% python3 -q
>>> import numpy as np
>>> import numpy.linalg as la
>>> np.set_printoptions(precision=2, suppress=True, linewidth=160)
>>> data = np.load("arr.npy")
>>> data
array([[ 100.73,   -1.76,  -98.64],
       [ 101.56,   -0.11,  -98.85],
       [ 100.64,   -1.34, -100.18],
       [ 100.14,    1.19, -100.48],
       [  99.56,    0.21, -101.58],
       [  99.55,    1.45, -101.1 ],
       [  99.05,    1.08, -100.89],
       [  96.73,    1.21,  -98.52],
       [ 100.71,   -1.27, -100.73],
       [ 102.64,    0.27, -100.55],
       [ 100.27,   -2.14,  -98.96],
       [ 101.31,    0.29, -102.45],
       [  99.24,   -0.85,  -99.41],
       [ 100.2 ,    0.1 , -100.39],
       [  98.42,   -0.22, -100.73],
       [ 100.39,   -0.22, -101.96],
       [  99.97,   -0.45,  -99.44],
       [ 100.54,   -0.76, -100.18],
       [  98.93,   -0.27,  -99.84],
       [  99.76,    0.59,  -98.04]])
>>> Y = np.c_[data[:, :1] @ np.array([[4]]), np.array([0, 2, -1, 2, 2, -2, -3, -3, -2, -3, -3, 2, 1, -3, -1, -1, 0, -3, 2, 0])]
>>> Y
array([[402.92,   0.  ],
       [406.24,   2.  ],
       [402.56,  -1.  ],
       [400.56,   2.  ],
       [398.24,   2.  ],
       [398.2 ,  -2.  ],
       [396.2 ,  -3.  ],
       [386.92,  -3.  ],
       [402.84,  -2.  ],
       [410.56,  -3.  ],
       [401.08,  -3.  ],
       [405.24,   2.  ],
       [396.96,   1.  ],
       [400.8 ,  -3.  ],
       [393.68,  -1.  ],
       [401.56,  -1.  ],
       [399.88,   0.  ],
       [402.16,  -3.  ],
       [395.72,   2.  ],
       [399.04,   0.  ]])
>>> np.round(la.lstsq(data, Y[:, 0])[0], 2) + 0
array([4., 0., 0.])
>>> np.round(la.norm(Y - data @ la.lstsq(data, Y)[0], axis=0), 2) + 0
array([0.  , 8.71])
>>> vec = np.array([2, -3])
>>> target = Y @ vec
>>> np.round(la.pinv(Y) @ Y, 2) + 0
array([[1., 0.],
       [0., 1.]])
>>> la.lstsq(Y, target)[0]
array([ 2., -3.])
>>> rng = np.random.default_rng(12129)
>>> target = target + 0.3 * rng.normal(size=20)
>>> target
array([805.54, 806.18, 808.18, 794.49, 790.18, 802.82, 801.63, 782.33, 811.24, 830.2 , 810.89, 804.86, 790.62, 810.53, 790.26, 806.09, 799.86, 813.26, 785.77,
       798.24])
>>> beta, *_ = la.lstsq(Y, target)
>>> np.round(Y.T @ (target - Y @ beta), 2) + 0
array([0., 0.])
>>> cov = np.cov(data, rowvar=False)
>>> la.eigvalsh(cov)[::-1]
array([1.83, 1.53, 0.59])
>>> np.median(data, axis=0)
array([ 100.17,   -0.17, -100.28])
>>> cov.shape
(3, 3)
>>> cen = data - data.mean(axis=0)
>>> U, s, Vt = la.svd(cen, full_matrices=False)
>>> round(float((s ** 2).sum() ** 2 / (s ** 4).sum()), 2)
2.58
>>> np.abs(Vt[0]).argmax()
np.int64(0)
>>> s ** 2 / (s ** 2).sum()
array([0.46, 0.39, 0.15])
>>> (np.sign(U[:, 0]) == np.sign(U[0, 0])).astype(int)
array([1, 1, 1, 0, 1, 0, 0, 0, 1, 1, 1, 1, 0, 1, 0, 1, 0, 1, 0, 0])
>>> np.abs(Vt[-1])
array([0.46, 0.76, 0.45])
>>> la.matrix_rank(cen)
np.int64(3)
>>> Vt[0] * np.sign(Vt[0, np.abs(Vt[0]).argmax()])
array([ 0.85, -0.25, -0.46])
